% python3 -q
>>> import numpy as np
>>> import numpy.linalg as la
>>> np.set_printoptions(precision=1, suppress=True, linewidth=120, sign=" ")
>>> F = np.load("out11.npy")
>>> F
array([[ -4,  -3,   4,  -6,  -2,  -2,  -5,  -5,  -3,   1],
       [ -3,  -4,   6,   2,   3,  -1,   1,   4,   0,  -5],
       [  4,   6,   4,   0,  -8,   0,   0,   1,  -1,  -2],
       [ -6,   2,   0,   8,  -8,   4,  -1,   5,  -1,   1],
       [ -2,   3,  -8,  -8,   0,   4,  -2,  -9,  -2,  -5],
       [ -2,  -1,   0,   4,   4,   2,  -7,   5,   7,   0],
       [ -5,   1,   0,  -1,  -2,  -7, -10,   6,  -4,   1],
       [ -5,   4,   1,   5,  -9,   5,   6,  -8,  -2,   6],
       [ -3,   0,  -1,  -1,  -2,   7,  -4,  -2,   8,  -4],
       [  1,  -5,  -2,   1,  -5,   0,   1,   6,  -4, -10]])
>>> # equal to its transpose
>>> w1 = np.array([[0, 1, -1, 2, 0, -1],
...     [-1, 2, 1, 0, -2, -1],
...     [-1, 0, -1, 1, -2, 0],
...     [0, 1, 2, 0, 1, 0],
...     [-2, 1, 1, 1, 0, 1],
...     [-1, 2, 2, -1, -2, -1],
...     [1, -1, 1, -1, 0, -2],
...     [1, -1, 1, 1, -2, 2],
...     [1, 0, 0, -2, 1, 2],
...     [-1, -2, -1, -1, -2, -1]])
>>> c = np.array([9, -4, -7, -4, -4, -7])
>>> hid = np.maximum(F @ w1 + c, 0)
>>> (hid > 0).astype(int)
array([[ 0,  0,  0,  0,  0,  0],
       [ 1,  0,  1,  1,  0,  1],
       [ 1,  1,  0,  1,  0,  0],
       [ 1,  0,  1,  0,  0,  0],
       [ 1,  1,  0,  0,  1,  0],
       [ 1,  1,  1,  0,  0,  1],
       [ 1,  0,  0,  1,  0,  1],
       [ 1,  0,  1,  0,  0,  0],
       [ 1,  1,  1,  0,  1,  1],
       [ 1,  0,  1,  1,  1,  1]])
>>> la.matrix_rank(hid)
np.int64(6)
>>> hid
array([[  0,   0,   0,   0,   0,   0],
       [ 12,   0,   1,   8,   0,  15],
       [ 17,   7,   0,   5,   0,   0],
       [ 21,   0,  20,   0,   0,   0],
       [  2,  21,   0,   0,  16,   0],
       [  5,   6,   8,   0,   0,  36],
       [ 10,   0,   0,  14,   0,  25],
       [  7,   0,   4,   0,   0,   0],
       [ 13,  18,   5,   0,   3,  11],
       [ 39,   0,   3,  14,  15,   4]])
>>> (hid > 0).mean(axis=0)
array([ 0.9,  0.4,  0.6,  0.4,  0.3,  0.5])
>>> W2 = np.array([[-2, -1, -2],
...     [-3, 3, 1],
...     [2, 1, -2],
...     [1, -3, -1],
...     [-2, -3, 0],
...     [-2, 3, 2]])
>>> w1 @ W2
array([[ -1,  -7,  -1],
       [  4,  11,   0],
       [  5,   3,   3],
       [ -1,   2,  -3],
       [  2,   6,   4],
       [  5,  15,  -1],
       [  6,  -6,  -8],
       [  4,   6,  -2],
       [-10,   8,   4],
       [ 11,   0,   1]])
>>> O, evecs = la.qr(F[:, :8])[0], la.qr(F[:, 8:])[0]
>>> sigma = la.svd(O.T @ evecs, compute_uv=False)
>>> np.degrees(np.arccos(sigma.clip(0, 1)))
array([ 13. ,  18.9])
>>> (sigma > 0.9).sum()
np.int64(2)
>>> Y = F ** -1
Traceback (most recent call last):
  File "<python-input-19>", line 1, in <module>
    Y = F ** -1
        ~~^^~~~
ValueError: Integers to negative integer powers are not allowed.
>>> Y = la.inv(F)
>>> round(float(la.cond(F)), 1)
16.2
>>> np.round(la.slogdet(F)[0], 1)
np.float64(-1.0)
>>> (np.abs(Y) > 1e-9).astype(int)
array([[ 1,  1,  1,  1,  1,  1,  1,  1,  1,  1],
       [ 1,  1,  1,  1,  1,  1,  1,  1,  1,  1],
       [ 1,  1,  1,  1,  1,  1,  1,  1,  1,  1],
       [ 1,  1,  1,  1,  1,  1,  1,  1,  1,  1],
       [ 1,  1,  1,  1,  1,  1,  1,  1,  1,  1],
       [ 1,  1,  1,  1,  1,  1,  1,  1,  1,  1],
       [ 1,  1,  1,  1,  1,  1,  1,  1,  1,  1],
       [ 1,  1,  1,  1,  1,  1,  1,  1,  1,  1],
       [ 1,  1,  1,  1,  1,  1,  1,  1,  1,  1],
       [ 1,  1,  1,  1,  1,  1,  1,  1,  1,  1]])
>>> np.allclose(Y, F.T)
False
>>> Y.round(1) + 0
array([[ 0.1, -0.1,  0.1,  0. ,  0. ,  0.1, -0.1,  0. , -0.1,  0.1],
       [-0.1,  0.1,  0.1,  0. ,  0.1,  0. ,  0. ,  0. ,  0. , -0.1],
       [ 0.1,  0.1,  0.1,  0. ,  0. ,  0. , -0.1,  0. ,  0. ,  0. ],
       [ 0. ,  0. ,  0. , -0.2,  0. ,  0.3,  0. ,  0.2, -0.1,  0.1],
       [ 0. ,  0.1,  0. ,  0. ,  0.1,  0.1, -0.1,  0. , -0.1,  0. ],
       [ 0.1,  0. ,  0. ,  0.3,  0.1,  0. , -0.2, -0.2, -0.1, -0.1],
       [-0.1,  0. , -0.1,  0. , -0.1, -0.2,  0. ,  0. ,  0.1,  0. ],
       [ 0. ,  0. ,  0. ,  0.2,  0. , -0.2,  0. , -0.2,  0.1, -0.1],
       [-0.1,  0. ,  0. , -0.1, -0.1, -0.1,  0.1,  0.1,  0.2,  0. ],
       [ 0.1, -0.1,  0. ,  0.1,  0. , -0.1,  0. , -0.1,  0. , -0.1]])
>>> round(float(la.det(F) * la.det(Y)), 1)
1.0
>>> np.round(F @ Y, 1) + 0
array([[ 1.,  0.,  0.,  0.,  0.,  0.,  0.,  0.,  0.,  0.],
       [ 0.,  1.,  0.,  0.,  0.,  0.,  0.,  0.,  0.,  0.],
       [ 0.,  0.,  1.,  0.,  0.,  0.,  0.,  0.,  0.,  0.],
       [ 0.,  0.,  0.,  1.,  0.,  0.,  0.,  0.,  0.,  0.],
       [ 0.,  0.,  0.,  0.,  1.,  0.,  0.,  0.,  0.,  0.],
       [ 0.,  0.,  0.,  0.,  0.,  1.,  0.,  0.,  0.,  0.],
       [ 0.,  0.,  0.,  0.,  0.,  0.,  1.,  0.,  0.,  0.],
       [ 0.,  0.,  0.,  0.,  0.,  0.,  0.,  1.,  0.,  0.],
       [ 0.,  0.,  0.,  0.,  0.,  0.,  0.,  0.,  1.,  0.],
       [ 0.,  0.,  0.,  0.,  0.,  0.,  0.,  0.,  0.,  1.]])
